% python3 -q
>>> import numpy as np
>>> from numpy import linalg as LA
>>> np.set_printoptions(precision=2, suppress=True, linewidth=200)
>>> W0 = np.load("x.npy")
>>> W0
array([[ 6.,  0.,  6.],
       [ 0.,  2.,  0.],
       [ 6.,  0., 11.]])
>>> # symmetric
>>> Uu, s = LA.svd(W0)
Traceback (most recent call last):
  File "<python-input-6>", line 1, in <module>
    Uu, s = LA.svd(W0)
    ^^^^^
ValueError: too many values to unpack (expected 2)
>>> Uu, s, VT = LA.svd(W0, full_matrices=False)
>>> np.round(Uu.T @ Uu, 2) + 0
array([[1., 0., 0.],
       [0., 1., 0.],
       [0., 0., 1.]])
>>> np.round(VT @ VT.T, 2) + 0
array([[1., 0., 0.],
       [0., 1., 0.],
       [0., 0., 1.]])
>>> print(np.round(np.sqrt((s ** 2).sum()), 2), np.round(LA.norm(W0), 2))
15.26 15.26
>>> print(np.allclose(Uu * s @ VT, W0))
True
>>> np.cumsum(s ** 2) / np.sum(s ** 2)
array([0.97, 0.98, 1.  ])
>>> (s > 1e-8).sum()
np.int64(3)
>>> np.abs(Uu[:, 0]).round(6).argmax()
np.int64(2)
>>> data = np.loadtxt("dump.csv", delimiter=",")
>>> print(data)
[[ 18. -18.  18. -18.]
 [ 12. -24.  12. -24.]
 [ 21. -21.  27. -27.]
 [ 14. -28.  18. -36.]]
>>> def softmax(z):
...     e = np.exp(z - z.max(axis=-1, keepdims=True))
...     return e / e.sum(axis=-1, keepdims=True)
... 
>>> print(np.round(softmax(data[2]), 2) + 0)
[0. 0. 1. 0.]
>>> np.round(softmax(data[2] + 3), 2) + 0
array([0., 0., 1., 0.])
>>> scores = data @ data.T / np.sqrt(4)
>>> np.round(softmax(scores + np.triu(np.full(scores.shape, -np.inf), 1)), 2) + 0
array([[1., 0., 0., 0.],
       [0., 1., 0., 0.],
       [0., 0., 1., 0.],
       [0., 0., 0., 1.]])
>>> softmax(scores)[2] @ data
array([ 17.5, -24.5,  22.5, -31.5])
>>> np.round(softmax(scores), 2) + 0
array([[0. , 0. , 0.5, 0.5],
       [0. , 0. , 0. , 1. ],
       [0. , 0. , 0.5, 0.5],
       [0. , 0. , 0. , 1. ]])
>>> ev, V = LA.eig(data)
>>> np.sort(LA.eigvals(data @ data))
array([   2.88,    6.47,  801.12, 1802.53])
>>> np.sort(LA.eigvals(data.T))
array([-42.46,  -2.54,   1.7 ,  28.3 ])
>>> u = np.array([2, 0, 1, -1])
>>> Y = data + np.outer(u, np.eye(4)[3])
>>> LA.matrix_rank(Y - data)
np.int64(1)
>>> Y
array([[ 18., -18.,  18., -16.],
       [ 12., -24.,  12., -24.],
       [ 21., -21.,  27., -26.],
       [ 14., -28.,  18., -37.]])
>>> round(LA.det(Y) / LA.det(data), 2), np.round(1 + LA.solve(data, u)[3], 2)
(np.float64(1.03), np.float64(1.03))
>>> LA.matrix_rank(LA.inv(Y) - LA.inv(data), tol=1e-8)
np.int64(1)
